$ python -q
>>> import numpy as np
>>> np.set_printoptions(suppress=True, linewidth=120)
>>> def rnd(a):
...     return np.round(a, 2) + 0
... 
>>> feats = np.load("x.npy")
>>> print(feats)
[[-0.6  1.6 -1.5  0.8 -0.3 -0.3  1.5 -0.8 -0.3]
 [-0.3  1.4 -0.9 -2.  -0.7 -1.7 -0.4 -0.8 -0.7]
 [-0.1  0.3 -2.1 -1.2 -0.4 -0.3 -0.4 -1.1  1.3]
 [-0.2 -1.5 -3.9  1.7  0.9 -1.   0.7 -0.2 -1.6]
 [-0.6  0.2  2.1  0.  -0.2 -0.2 -0.1 -0.1  0.3]
 [ 0.9 -0.1 -2.1  0.1 -2.  -1.6  1.9 -1.1  1.1]
 [ 0.5 -0.4  0.9  0.8  0.4  1.7  0.8 -0.7 -1.1]]
>>> np.linalg.matrix_rank(feats)
np.int64(7)
>>> np.zeros(7, 9)
Traceback (most recent call last):
  File "<python-input-6>", line 1, in <module>
    np.zeros(7, 9)
    ~~~~~~~~^^^^^^
TypeError: Cannot interpret '9' as a data type
>>> rnd(feats.sum(axis=1))
array([ 0.1, -6.1, -4. , -5.1,  1.4, -2.9,  2.9])
>>> rnd(feats.mean(axis=0))
array([-0.06,  0.21, -1.07,  0.03, -0.33, -0.49,  0.57, -0.69, -0.14])
>>> rnd(feats.sum(axis=0))
array([-0.4,  1.5, -7.5,  0.2, -2.3, -3.4,  4. , -4.8, -1. ])
>>> print(np.abs(feats).max())
3.9
>>> feats[:, 9]
Traceback (most recent call last):
  File "<python-input-11>", line 1, in <module>
    feats[:, 9]
    ~~~~~^^^^^^
IndexError: index 9 is out of bounds for axis 1 with size 9
>>> feats.shape
(7, 9)
>>> print(rnd(np.diff(feats, axis=0)))
[[ 0.3 -0.2  0.6 -2.8 -0.4 -1.4 -1.9  0.  -0.4]
 [ 0.2 -1.1 -1.2  0.8  0.3  1.4  0.  -0.3  2. ]
 [-0.1 -1.8 -1.8  2.9  1.3 -0.7  1.1  0.9 -2.9]
 [-0.4  1.7  6.  -1.7 -1.1  0.8 -0.8  0.1  1.9]
 [ 1.5 -0.3 -4.2  0.1 -1.8 -1.4  2.  -1.   0.8]
 [-0.4 -0.3  3.   0.7  2.4  3.3 -1.1  0.4 -2.2]]
>>> rng = np.random.default_rng(5351)
>>> th = rng.uniform(0, 2 * np.pi, 32)
>>> Q, _ = np.linalg.qr(np.array([[1.6, -1.9], [-1.7, -0.6], [0.7, -1.4], [-0.4, -2.1]]))
>>> mat = 5 * np.c_[np.cos(th), np.sin(th)] @ Q.T
>>> rnd(mat)
array([[ 2.19, -3.92,  0.61, -2.11],
       [-3.22, -0.5 , -2.26, -3.05],
       [ 2.93, -3.67,  1.16, -1.28],
       [ 3.86, -1.31,  2.29,  1.78],
       [ 1.66, -3.95,  0.25, -2.56],
       [-2.56, -1.47, -2.03, -3.48],
       [-1.24, -2.77, -1.43, -3.71],
       [-2.32, -1.76, -1.93, -3.58],
       [ 1.6 ,  2.48,  1.6 ,  3.71],
       [-0.61, -3.2 , -1.1 , -3.63],
       [ 3.78, -2.56,  1.97,  0.48],
       [ 3.84, -2.35,  2.05,  0.74],
       [-3.29,  3.39, -1.46,  0.72],
       [ 0.17, -3.6 , -0.67, -3.4 ],
       [-2.88, -1.05, -2.15, -3.32],
       [-2.46, -1.6 , -1.99, -3.53],
       [ 2.45,  1.61,  1.99,  3.53],
       [-1.35, -2.68, -1.48, -3.71],
       [-0.03,  3.54,  0.75,  3.46],
       [-0.88,  3.84,  0.25,  3.08],
       [ 2.76,  1.21,  2.11,  3.38],
       [-0.68,  3.78,  0.37,  3.18],
       [ 2.36,  1.71,  1.95,  3.56],
       [ 2.78,  1.19,  2.12,  3.38],
       [ 3.77, -0.86,  2.33,  2.15],
       [ 2.48,  1.57,  2.  ,  3.52],
       [ 0.44,  3.3 ,  1.01,  3.59],
       [ 1.58,  2.49,  1.6 ,  3.71],
       [-1.16,  3.9 ,  0.07,  2.91],
       [-2.63,  3.81, -0.93,  1.65],
       [-3.75,  2.66, -1.93, -0.36],
       [-2.85,  3.71, -1.1 ,  1.39]])
>>> # rank 2
>>> def softmax(z):
...     e = np.exp(z - z.max(axis=-1, keepdims=True))
...     return e / e.sum(axis=-1, keepdims=True)
... 
>>> rnd(softmax(feats[6] + -1))
array([0.1 , 0.04, 0.14, 0.13, 0.09, 0.32, 0.13, 0.03, 0.02])
>>> print(rnd(softmax(10 * feats[6])))
[0. 0. 0. 0. 0. 1. 0. 0. 0.]
>>> S = feats @ feats.T / np.sqrt(9)
>>> rnd(softmax(S)[6] @ feats)
array([ 0.29, -0.25,  0.46,  0.71,  0.26,  1.13,  0.75, -0.64, -0.88])
>>> rnd(softmax(S + np.triu(np.full(S.shape, -np.inf), 1)))
array([[1.  , 0.  , 0.  , 0.  , 0.  , 0.  , 0.  ],
       [0.06, 0.94, 0.  , 0.  , 0.  , 0.  , 0.  ],
       [0.08, 0.21, 0.7 , 0.  , 0.  , 0.  , 0.  ],
       [0.  , 0.  , 0.  , 1.  , 0.  , 0.  , 0.  ],
       [0.06, 0.1 , 0.04, 0.01, 0.78, 0.  , 0.  ],
       [0.02, 0.01, 0.03, 0.03, 0.  , 0.9 , 0.  ],
       [0.06, 0.01, 0.01, 0.06, 0.09, 0.02, 0.75]])
